$ python3 -q
>>> import numpy as np
>>> from numpy import linalg as LA
>>> np.set_printoptions(precision=2, suppress=True, linewidth=200)
>>> X = np.array([[-7.92, 2.0, -6.12, -5.02, -12.01],
...     [-12.25, 1.94, -10.0, -8.04, -18.11],
...     [-10.17, -6.82, -16.99, -10.99, -14.97],
...     [16.12, -7.92, 8.05, 8.1, 24.01],
...     [7.88, 8.05, 16.07, 9.94, 11.81],
...     [-16.0, 4.07, -12.1, -9.91, -24.16]])
>>> X
array([[ -7.92,   2.  ,  -6.12,  -5.02, -12.01],
       [-12.25,   1.94, -10.  ,  -8.04, -18.11],
       [-10.17,  -6.82, -16.99, -10.99, -14.97],
       [ 16.12,  -7.92,   8.05,   8.1 ,  24.01],
       [  7.88,   8.05,  16.07,   9.94,  11.81],
       [-16.  ,   4.07, -12.1 ,  -9.91, -24.16]])
>>> B = np.array([[0, 3, 0], [-3, 2, 2], [2, 2, 2], [2, 3, -3], [0, -3, 1]])
>>> np.vstack([X, B.T]).shape
(9, 5)
>>> U, sv, Vh = LA.svd(X)
>>> sv
array([63.95, 19.18,  0.29,  0.12,  0.05])
>>> B = U[:, :2] @ np.diag(sv[:2]) @ Vh[:2]
>>> LA.matrix_rank(X, rtol=0.05)
np.int64(2)
>>> round(LA.norm(X - B, 2), 2), round(sv[2], 2)
(np.float64(0.29), np.float64(0.29))
>>> round(np.abs(X - B).max(), 2)
np.float64(0.12)
>>> def softmax(z):
...     e = np.exp(z - z.max(axis=-1, keepdims=True))
...     return e / e.sum(axis=-1, keepdims=True)
... 
>>> softmax(X).sum(axis=1)
array([1., 1., 1., 1., 1., 1.])
>>> print(np.round(softmax(X[5]), 2) + 0)
[0. 1. 0. 0. 0.]
>>> np.round(softmax(10 * X[5]), 2) + 0
array([0., 1., 0., 0., 0.])
>>> S = X @ X.T / np.sqrt(5)
>>> softmax(S).round(6).argmax(axis=1)
array([5, 5, 5, 3, 4, 5])
>>> np.round(softmax(S + np.triu(np.full(S.shape, -np.inf), 1)), 2) + 0
array([[1., 0., 0., 0., 0., 0.],
       [0., 1., 0., 0., 0., 0.],
       [0., 0., 1., 0., 0., 0.],
       [0., 0., 0., 1., 0., 0.],
       [0., 0., 0., 0., 1., 0.],
       [0., 0., 0., 0., 0., 1.]])
